% python3 -q
>>> import numpy as np
>>> np.set_printoptions(precision=1, suppress=True, linewidth=200)
>>> A = np.array([[-0.3, 1.5, -0.5, 0.8],
...     [0.4, -0.5, 0.1, -0.6],
...     [-1.4, 0.4, 0.2, 0.2],
...     [-0.2, 2.0, 1.1, -0.9]])
>>> A
array([[-0.3,  1.5, -0.5,  0.8],
       [ 0.4, -0.5,  0.1, -0.6],
       [-1.4,  0.4,  0.2,  0.2],
       [-0.2,  2. ,  1.1, -0.9]])
>>> P = np.triu(np.array([[0, -2, -1, 2], [0, 1, 2, -2], [1, 1, -1, -1], [2, -1, 1, 0]]), 1) + np.eye(4)
>>> other = P @ A @ np.linalg.inv(P)
>>> round(float(np.linalg.det(other)), 1)
-1.2
>>> Q, R = np.linalg.qr(A)
>>> np.trace(Q @ Q.T)
np.float64(4.0)
>>> np.abs(np.diag(R))
array([1.5, 2.3, 1.1, 0.3])
>>> Q @ R
array([[-0.3,  1.5, -0.5,  0.8],
       [ 0.4, -0.5,  0.1, -0.6],
       [-1.4,  0.4,  0.2,  0.2],
       [-0.2,  2. ,  1.1, -0.9]])
>>> print(Q.shape, R.shape)
(4, 4) (4, 4)
>>> print(np.allclose(R.T @ R, A.T @ A))
True
>>> J = np.loadtxt("a.csv", delimiter=",")
>>> J
array([[0.5, 0. , 0. , 0.5],
       [0.5, 0.5, 0. , 0. ],
       [0.3, 0. , 0.7, 0. ],
       [0. , 0. , 0. , 1. ]])
>>> f = np.array([-7, -3, -8, 4])
>>> other = J + np.outer(f, np.eye(4)[2])
>>> np.linalg.matrix_rank(np.linalg.inv(other) - np.linalg.inv(J), tol=1e-8)
np.int64(1)
>>> np.round(np.linalg.det(other) / np.linalg.det(J), 1), round(float(1 + np.linalg.solve(J, f)[2]), 1)
(np.float64(-2.7), -2.7)
>>> round(np.linalg.det(A.T), 1)
np.float64(-1.2)
>>> np.linalg.eigvals(A)
array([ 0.8+0.j , -1.4+0.j , -0.5+0.9j, -0.5-0.9j])
>>> round(np.linalg.det(A[::-1]), 1)
np.float64(-1.2)
>>> data = np.load("test0.npy")
>>> data
array([[0, 1],
       [1, 0]])
>>> data @ data.T
array([[1, 0],
       [0, 1]])
>>> np.linalg.norm(data, axis=0)
array([1., 1.])
>>> np.linalg.pinv(data)
array([[0., 1.],
       [1., 0.]])
>>> data.T @ data
array([[1, 0],
       [0, 1]])
>>> np.linalg.svd(data, compute_uv=False)
array([1., 1.])
>>> data[:, 0] @ data[:, 1]
np.int64(0)
>>> P = np.triu(np.array([[0, 3], [-3, 2]]), 1) + np.eye(2)
>>> other = P @ data @ np.linalg.inv(P)
>>> np.poly(other)
array([ 1.,  0., -1.])
>>> other = np.array([[1, 2, 2], [-1, 3, 0]])
>>> basis = np.kron(other, data)
>>> round(float(np.linalg.norm(basis, 2)), 1), np.round(np.linalg.norm(other, 2) * np.linalg.norm(data, 2), 1)
(3.8, np.float64(3.8))
>>> basis
array([[ 0,  1,  0,  2,  0,  2],
       [ 1,  0,  2,  0,  2,  0],
       [ 0, -1,  0,  3,  0,  0],
       [-1,  0,  3,  0,  0,  0]])
>>> def softmax(z):
...     e = np.exp(z - z.max(axis=-1, keepdims=True))
...     return e / e.sum(axis=-1, keepdims=True)
... 
>>> print(softmax(A[1] + -2))
[0.4 0.2 0.3 0.1]
>>> print(softmax(A[1]))
[0.4 0.2 0.3 0.1]
>>> softmax(A).sum(axis=1)
array([1., 1., 1., 1.])
>>> print(np.round(softmax(10 * A[1]), 1) + 0)
[1. 0. 0. 0.]
>>> S = A @ A.T / np.sqrt(4)
>>> np.round(softmax(S + np.triu(np.full(S.shape, -np.inf), 1)), 1) + 0
array([[1. , 0. , 0. , 0. ],
       [0.3, 0.7, 0. , 0. ],
       [0.3, 0.1, 0.6, 0. ],
       [0.1, 0. , 0.1, 0.8]])
>>> X = np.load("arr.npy")
>>> X
array([[ 5.,  1., -1.],
       [-2.,  2.,  1.],
       [ 4.,  2.,  1.]])
>>> f, r1 = X[0], X[1]
>>> f @ f
np.float64(27.0)
>>> p = (f @ r1) / (f @ f) * f
>>> p
array([-1.7, -0.3,  0.3])
>>> sig = 3 * 0.7 ** np.arange(3)
>>> rng = np.random.default_rng(41337)
>>> arr = rng.normal(size=(17, 3)) * rng.permutation(sig)
>>> arr.round(1) + 0
array([[ 1.4, -2.8, -0.5],
       [ 0.8, -0.1, -0.1],
       [ 4. , -1.4, -3. ],
       [-0.2, -0.5,  2.6],
       [-1.6, -0.3,  2.4],
       [-1.2,  2.1, -2.6],
       [-1.3,  1.1, -2.8],
       [ 0.2, -0.8,  1. ],
       [-3.5, -0.8,  3.2],
       [-1.7,  0. , -0.1],
       [-1.2,  2.4, -3.8],
       [ 0.5,  1.1,  0.6],
       [-0.7,  0.7, -1.8],
       [-0.3, -0.5,  0.2],
       [ 0.5, -2. ,  2.6],
       [-3.2,  2. , -3.6],
       [-1.1,  1.4, -1. ]])
>>> np.round(softmax(arr[10]), 1) + 0
array([0., 1., 0.])
>>> softmax(arr).sum(axis=1)
array([1., 1., 1., 1., 1., 1., 1., 1., 1., 1., 1., 1., 1., 1., 1., 1., 1.])
>>> S = arr @ arr.T / np.sqrt(3)
>>> softmax(S)[10] @ arr
array([-2.3,  2.2, -3.7])
>>> basis = arr[[4, 1]].astype(float)
>>> for _ in range(4):
...     idx = np.linalg.norm(arr[:, None] - basis, axis=-1).argmin(axis=1)
...     basis = np.array([arr[idx == j].mean(axis=0) for j in range(2)])
... 
>>> idx
array([1, 1, 1, 0, 0, 1, 1, 0, 0, 1, 1, 1, 1, 1, 0, 1, 1])
>>> basis[1] - basis[0]
array([ 0.6,  1.4, -3.9])
>>> basis
array([[-0.9, -0.9,  2.4],
       [-0.3,  0.5, -1.5]])
>>> C2 = np.cov(arr, rowvar=False)
>>> arr.std(axis=0)
array([1.7, 1.4, 2.2])
>>> np.argwhere(np.triu(np.abs(np.corrcoef(arr.T)) > 0.8, 1))
array([], shape=(0, 2), dtype=int64)
>>> print(np.linalg.eigvalsh(C2)[::-1])
[6.2 3.7 0.5]
>>> np.corrcoef(arr.T)
array([[ 1. , -0.5, -0.1],
       [-0.5,  1. , -0.6],
       [-0.1, -0.6,  1. ]])
>>> C2.shape
(3, 3)
>>> Q, V = np.linalg.qr(arr[:, :2])[0], np.linalg.qr(arr[:, 2:])[0]
>>> sig = np.linalg.svd(Q.T @ V, compute_uv=False)
>>> np.degrees(np.arccos(sig.clip(0, 1)))
array([47.2])
>>> (sig > 0.9).sum()
np.int64(0)
>>> K = np.loadtxt("out19.csv", delimiter=",")
>>> K
array([[18. , 18.5, -8.9],
       [ 5.9,  6.3, -2.5],
       [-4. , -4. ,  2.5],
       [-2.1, -1.5,  1.3]])
>>> other = np.c_[K[:, :1] @ np.array([[-3]]), np.array([-1, -1, 1, -3])]
>>> other
array([[-54. ,  -1. ],
       [-17.7,  -1. ],
       [ 12. ,   1. ],
       [  6.3,  -3. ]])
>>> np.linalg.norm(np.linalg.qr(K)[0].T @ other, axis=0) ** 2 / ((other ** 2).sum(axis=0) + 1e-12)
array([1., 1.])
>>> np.round(np.linalg.lstsq(K, other[:, 0])[0], 1) + 0
array([-3.,  0.,  0.])
>>> np.linalg.matrix_rank(other)
np.int64(2)
>>> K.sum(axis=0)
array([17.8, 19.3, -7.6])
>>> K - K[0]
array([[  0. ,   0. ,   0. ],
       [-12.1, -12.2,   6.4],
       [-22. , -22.5,  11.4],
       [-20.1, -20. ,  10.2]])
>>> print(np.count_nonzero(K))
12
>>> K.sum(axis=1)
array([27.6,  9.7, -5.5, -2.3])
>>> np.linalg.svd(K, compute_uv=False)
array([29.5,  0.9,  0.3])
>>> M = np.load("block18.npy")
>>> M
array([[1, 0],
       [0, 1]])
>>> print(M @ M)
[[1 0]
 [0 1]]
>>> np.sort(np.linalg.eigvals(M).real)
array([1., 1.])
>>> other = np.array([[0, 2], [2, 0]])
>>> W0 = np.kron(np.eye(2, dtype=int), other)
>>> W0
array([[0, 2, 0, 0],
       [2, 0, 0, 0],
       [0, 0, 0, 2],
       [0, 0, 2, 0]])
>>> evals, V = np.linalg.eigh(W0)
>>> x = np.array([1, -1, 1, 1])
>>> print(np.linalg.eigvalsh(W0[1:, 1:]))
[-2.  0.  2.]
>>> np.abs(W0).sum(axis=1).max(), np.abs(evals).max()
(np.int64(2), np.float64(2.0))
>>> x @ W0 @ x
np.int64(0)
